$ ipython --no-banner

In [1]: import numpy as np

In [2]: from numpy import linalg as LA

In [3]: np.set_printoptions(precision=2, suppress=True, linewidth=120)

In [4]: def rd(a):
   ...:     return np.round(a, 2) + 0
   ...: 

In [5]: arr = np.loadtxt("mat.csv", delimiter=",")

In [6]: arr
Out[6]: 
array([[1.  , 0.5 , 0.25, 0.12, 0.06, 0.03, 0.02, 0.01, 0.  , 0.  , 0.  , 0.  , 0.  , 0.  ],
       [0.5 , 1.  , 0.5 , 0.25, 0.12, 0.06, 0.03, 0.02, 0.01, 0.  , 0.  , 0.  , 0.  , 0.  ],
       [0.25, 0.5 , 1.  , 0.5 , 0.25, 0.12, 0.06, 0.03, 0.02, 0.01, 0.  , 0.  , 0.  , 0.  ],
       [0.12, 0.25, 0.5 , 1.  , 0.5 , 0.25, 0.12, 0.06, 0.03, 0.02, 0.01, 0.  , 0.  , 0.  ],
       [0.06, 0.12, 0.25, 0.5 , 1.  , 0.5 , 0.25, 0.12, 0.06, 0.03, 0.02, 0.01, 0.  , 0.  ],
       [0.03, 0.06, 0.12, 0.25, 0.5 , 1.  , 0.5 , 0.25, 0.12, 0.06, 0.03, 0.02, 0.01, 0.  ],
       [0.02, 0.03, 0.06, 0.12, 0.25, 0.5 , 1.  , 0.5 , 0.25, 0.12, 0.06, 0.03, 0.02, 0.01],
       [0.01, 0.02, 0.03, 0.06, 0.12, 0.25, 0.5 , 1.  , 0.5 , 0.25, 0.12, 0.06, 0.03, 0.02],
       [0.  , 0.01, 0.02, 0.03, 0.06, 0.12, 0.25, 0.5 , 1.  , 0.5 , 0.25, 0.12, 0.06, 0.03],
       [0.  , 0.  , 0.01, 0.02, 0.03, 0.06, 0.12, 0.25, 0.5 , 1.  , 0.5 , 0.25, 0.12, 0.06],
       [0.  , 0.  , 0.  , 0.01, 0.02, 0.03, 0.06, 0.12, 0.25, 0.5 , 1.  , 0.5 , 0.25, 0.12],
       [0.  , 0.  , 0.  , 0.  , 0.01, 0.02, 0.03, 0.06, 0.12, 0.25, 0.5 , 1.  , 0.5 , 0.25],
       [0.  , 0.  , 0.  , 0.  , 0.  , 0.01, 0.02, 0.03, 0.06, 0.12, 0.25, 0.5 , 1.  , 0.5 ],
       [0.  , 0.  , 0.  , 0.  , 0.  , 0.  , 0.01, 0.02, 0.03, 0.06, 0.12, 0.25, 0.5 , 1.  ]])

In [7]: w, evecs = LA.eigh(arr)

In [8]: (w > 1e-8).sum(), (w < -1e-8).sum()
Out[8]: (np.int64(14), np.int64(0))

In [9]: rd(LA.eigvalsh(arr @ arr))
Out[9]: array([0.12, 0.12, 0.13, 0.15, 0.19, 0.25, 0.32, 0.47, 0.75, 1.22, 2.  , 3.37, 5.5 , 7.82])

In [10]: rd(np.abs(evecs[:, -1]))
Out[10]: array([0.12, 0.18, 0.23, 0.27, 0.31, 0.33, 0.34, 0.34, 0.33, 0.31, 0.27, 0.23, 0.18, 0.12])

In [11]: rd(arr.sum(axis=1))
Out[11]: array([1.99, 2.49, 2.74, 2.86, 2.92, 2.95, 2.97, 2.97, 2.95, 2.92, 2.86, 2.74, 2.49, 1.99])

In [12]: LA.rank(arr)
AttributeError: module 'numpy.linalg' has no attribute 'rank'


In [13]: rd(LA.norm(arr))
Out[13]: np.float64(4.73)

In [14]: LA.matrix_rank(arr)
Out[14]: np.int64(14)

In [15]: np.abs(arr).max()
Out[15]: np.float64(1.0)

In [16]: mat = np.diag(np.array([-1, 0, 2, -1, -5, 5, 5, 3, -1, -2, -2, -4, -2, 1]))

In [17]: mat
Out[17]: 
array([[-1,  0,  0,  0,  0,  0,  0,  0,  0,  0,  0,  0,  0,  0],
       [ 0,  0,  0,  0,  0,  0,  0,  0,  0,  0,  0,  0,  0,  0],
       [ 0,  0,  2,  0,  0,  0,  0,  0,  0,  0,  0,  0,  0,  0],
       [ 0,  0,  0, -1,  0,  0,  0,  0,  0,  0,  0,  0,  0,  0],
       [ 0,  0,  0,  0, -5,  0,  0,  0,  0,  0,  0,  0,  0,  0],
       [ 0,  0,  0,  0,  0,  5,  0,  0,  0,  0,  0,  0,  0,  0],
       [ 0,  0,  0,  0,  0,  0,  5,  0,  0,  0,  0,  0,  0,  0],
       [ 0,  0,  0,  0,  0,  0,  0,  3,  0,  0,  0,  0,  0,  0],
       [ 0,  0,  0,  0,  0,  0,  0,  0, -1,  0,  0,  0,  0,  0],
       [ 0,  0,  0,  0,  0,  0,  0,  0,  0, -2,  0,  0,  0,  0],
       [ 0,  0,  0,  0,  0,  0,  0,  0,  0,  0, -2,  0,  0,  0],
       [ 0,  0,  0,  0,  0,  0,  0,  0,  0,  0,  0, -4,  0,  0],
       [ 0,  0,  0,  0,  0,  0,  0,  0,  0,  0,  0,  0, -2,  0],
       [ 0,  0,  0,  0,  0,  0,  0,  0,  0,  0,  0,  0,  0,  1]])

In [18]: [round(float(x), 2) for x in LA.svd(mat, compute_uv=False)[:3]]
Out[18]: [5.0, 5.0, 5.0]

In [19]: rd(LA.norm(mat, 2) / LA.norm(mat))
Out[19]: np.float64(0.46)
